$ python -q
>>> import numpy as np
>>> from numpy import linalg as LA
>>> np.set_printoptions(precision=2, suppress=True, linewidth=140, legacy="1.25")
>>> rnd = lambda a: np.round(a, 2) + 0
>>> F = np.load("data.npy")
>>> F
array([[1, 0, 0],
       [3, 1, 0],
       [1, 3, 1]])
>>> # triangular: eigenvalues sit on the diagonal
>>> Uu, s, Vh = LA.svd(F, full_matrices=False)
>>> np.abs(Uu[:, 0]).round(6).argmax()
2
>>> rnd(np.sqrt((s ** 2).sum())), rnd(LA.norm(F))
(4.69, 4.69)
>>> rnd(s)
array([4.12, 2.23, 0.11])
>>> rnd(np.cumsum(s ** 2) / np.sum(s ** 2))
array([0.77, 1.  , 1.  ])
>>> ev, evecs = LA.eig(F)
>>> rnd(np.sort(LA.eigvals(LA.inv(F))))
array([1., 1., 1.])
>>> rnd(np.sort(LA.eigvals(F @ F)))
array([1., 1., 1.])
>>> F @ evecs[:, 0] - ev[0] * evecs[:, 0]
array([0., 0., 0.])
>>> np.prod(ev)
1.0
>>> LA.cond(F) > 100
False
>>> r0 = np.array([1, 2, 3])
>>> np.correlate(F[0], F[2], "full")
array([1, 3, 1, 0, 0])
>>> np.convolve(F[0], r0)
array([1, 2, 3, 0, 0])
>>> np.polyval(r0, F[0])
array([6, 3, 3])
>>> O = F.astype(float).copy()
>>> for j in range(3):
...     O[:, j] -= O[:, :j] @ (O[:, :j].T @ O[:, j])
...     O[:, j] /= LA.norm(O[:, j])
... 
>>> rnd(O)
array([[ 0.3 , -0.21,  0.93],
       [ 0.9 , -0.25, -0.35],
       [ 0.3 ,  0.95,  0.12]])
>>> rnd(O.T @ F)
array([[3.32, 1.81, 0.3 ],
       [0.  , 2.59, 0.95],
       [0.  , 0.  , 0.12]])
>>> data = np.load("test6.npy")
>>> data
array([[0, 0, 0, 0],
       [0, 0, 1, 0],
       [0, 1, 0, 0],
       [0, 0, 0, 0]])
>>> # symmetric
>>> data @ data
array([[0, 0, 0, 0],
       [0, 1, 0, 0],
       [0, 0, 1, 0],
       [0, 0, 0, 0]])
>>> np.trace(data @ data @ data) // 6
0
>>> np.argwhere(np.triu(data))
array([[1, 2]])
>>> L = np.diag(data.sum(axis=1)) - data
>>> L
array([[ 0,  0,  0,  0],
       [ 0,  1, -1,  0],
       [ 0, -1,  1,  0],
       [ 0,  0,  0,  0]])
>>> round(LA.det(L[1:, 1:]))
0
>>> (LA.eigvalsh(L) < 1e-8).sum()
3
>>> rnd(np.sort(np.abs(LA.eigvals(L))))
array([0., 0., 0., 2.])
>>> L @ L
array([[ 0,  0,  0,  0],
       [ 0,  2, -2,  0],
       [ 0, -2,  2,  0],
       [ 0,  0,  0,  0]])
>>> (L + L.T) / 2
array([[ 0.,  0.,  0.,  0.],
       [ 0.,  1., -1.,  0.],
       [ 0., -1.,  1.,  0.],
       [ 0.,  0.,  0.,  0.]])
>>> rnd(LA.det(L))
0.0
>>> np.trace(L)
2
>>> rnd(LA.det(data))
0.0
>>> rnd(np.sort(LA.eigvals(data).real))
array([-1.,  0.,  0.,  1.])
>>> Y = np.array([[4, 5, 6, -7], [6, 7, -8, -9], [9, -1, 7, -1], [-4, -1, 6, 8]])
>>> A = np.triu(Y, 1)
>>> A
array([[ 0,  5,  6, -7],
       [ 0,  0, -8, -9],
       [ 0,  0,  0, -1],
       [ 0,  0,  0,  0]])
>>> # null space of dimension 1
>>> rng = np.random.default_rng(521133)
>>> Y = A + rng.integers(-2, 3, (4, 3)) @ rng.integers(-2, 3, (3, 4))
>>> Y
array([[  1,   5,   1, -10],
       [ -2,   1,  -1,  -5],
       [  7,  -3,  -8, -10],
       [ -1,   1,   5,   2]])
>>> np.abs(Y - A).sum(axis=1)
array([ 9, 14, 27,  9])
>>> Y - A
array([[ 1,  0, -5, -3],
       [-2,  1,  7,  4],
       [ 7, -3, -8, -9],
       [-1,  1,  5,  2]])
